>>> import numpy as np
>>> np.set_printoptions(suppress=True, linewidth=140)
>>> E = np.loadtxt("sample14.csv", delimiter=",")
>>> E
array([[-1.,  2.,  2.],
       [ 2., -1.,  2.],
       [ 2.,  2., -1.]])
>>> Q, r_ = np.linalg.qr(E)
>>> print(abs(r_[0, 0]), np.round(np.linalg.norm(E[:, 0]), 2))
3.0 3.0
>>> np.round(Q @ r_, 2)
array([[-1.,  2.,  2.],
       [ 2., -1.,  2.],
       [ 2.,  2., -1.]])
>>> Q.round(2)
array([[-0.33, -0.67, -0.67],
       [ 0.67,  0.33, -0.67],
       [ 0.67, -0.67,  0.33]])
>>> np.abs(np.diag(r_))
array([3., 3., 3.])
>>> np.allclose(r_.T @ r_, E.T @ E)
True
>>> Q.shape, r_.shape
((3, 3), (3, 3))
>>> P = np.triu(np.array([[3, 2, 1], [2, 0, 0], [1, 1, 1]]), 1) + np.eye(3)
>>> out = P @ E @ np.linalg.inv(P)
>>> np.poly(out)
array([  1.,   3.,  -9., -27.])
>>> np.round(np.linalg.det(out), 2)
np.float64(27.0)
>>> r0 = np.array([7, 0, 2, 2])
>>> m1 = r0[np.abs(np.subtract.outer(np.arange(4), np.arange(4)))]
>>> m1
array([[7, 0, 2, 2],
       [0, 7, 0, 2],
       [2, 0, 7, 0],
       [2, 2, 0, 7]])
>>> evals, V = np.linalg.eig(m1)
>>> np.round(np.sort(np.linalg.eigvals(m1.T)), 2)
array([ 3.76,  5.76,  8.24, 10.24])
>>> np.round(np.sort(np.linalg.eigvals(np.linalg.inv(m1))), 2)
array([0.1 , 0.12, 0.17, 0.27])
>>> evals.round(2)
array([ 3.76, 10.24,  5.76,  8.24])
>>> r0 = np.array([-1, 2, -2, 2])
>>> out = m1 + np.outer(r0, np.eye(4)[0])
>>> np.linalg.matrix_rank(out - m1)
np.int64(1)
>>> vec = np.array([5, -2, 0])
>>> rhs = E @ vec
>>> c, lr = np.zeros(3), 1 / np.linalg.norm(E, 2) ** 2
>>> for i in range(6):
...     c -= lr * E.T @ (E @ c - rhs)
...     if i % 2 == 0: print(i, round(np.linalg.norm(E @ c - rhs), 2))
... 
0 0.0
2 0.0
4 0.0
>>> c.round(2) + 0
array([ 5., -2.,  0.])
>>> print(round(np.linalg.cond(E), 2))
1.0
>>> r0 = np.array([0, 2, 0])
>>> X = np.array([np.roll(r0, i) for i in range(3)])
>>> X
array([[0, 2, 0],
       [0, 0, 2],
       [2, 0, 0]])
>>> out = np.array([[-2, 2], [1, 2], [0, -1]])
>>> np.linalg.matrix_rank(np.vstack([X, out.T]))
np.int64(3)
>>> X @ out
array([[ 2,  4],
       [ 0, -2],
       [-4,  4]])
>>> out.T @ X.T
array([[ 2,  0, -4],
       [ 4, -2,  4]])
>>> np.einsum("ij,ij->i", X, X)
array([4, 4, 4])
>>> W0 = np.loadtxt("test14.csv", delimiter=",")
>>> W0
array([[-2.,  2.,  0.],
       [-1.,  1.,  0.],
       [ 0.,  0.,  4.]])
>>> vec = np.array([2, 4, -2])
>>> h1 = np.maximum(W0 @ vec, 0)
>>> W0 * (h1 > 1e-9)[:, None]
array([[-2.,  2.,  0.],
       [-1.,  1.,  0.],
       [ 0.,  0.,  0.]])
>>> print(W0.T @ h1)
[-10.  10.   0.]
>>> np.maximum(W0 @ (3 * vec), 0)
array([12.,  6.,  0.])
>>> np.maximum(W0 @ vec, 0) - np.maximum(-W0 @ vec, 0)
array([ 4.,  2., -8.])
>>> out = np.linalg.inv(X)
>>> print(np.allclose(out, X.T))
False
>>> round(np.linalg.cond(X), 2)
np.float64(1.0)
>>> round(np.linalg.det(X) * np.linalg.det(out), 2)
np.float64(1.0)
>>> out
array([[0. , 0. , 0.5],
       [0.5, 0. , 0. ],
       [0. , 0.5, 0. ]])
>>> np.round(np.linalg.slogdet(X)[0], 2)
np.float64(1.0)
>>> np.round(np.linalg.inv(out), 2)
array([[0., 2., 0.],
       [0., 0., 2.],
       [2., 0., 0.]])
>>> rank = np.linalg.matrix_rank(W0)
>>> print(rank)
2
>>> N = np.linalg.svd(W0)[2][rank:].T
>>> print([int(np.linalg.matrix_rank(W0[:i])) for i in range(1, len(W0) + 1)])
[1, 1, 2]
>>> print(N.shape)
(3, 1)
>>> [int(np.linalg.matrix_rank(W0[:, :j + 1])) for j in range(3)]
[1, 1, 2]
>>> np.linalg.matrix_rank(W0.T @ W0), np.linalg.matrix_rank(W0 @ W0.T)
(np.int64(2), np.int64(2))
>>> print(W0 @ N)
[[0.]
 [0.]
 [0.]]
>>> N[:, 0] / N[np.abs(N[:, 0]).round(6).argmax(), 0]
array([1., 1., 0.])
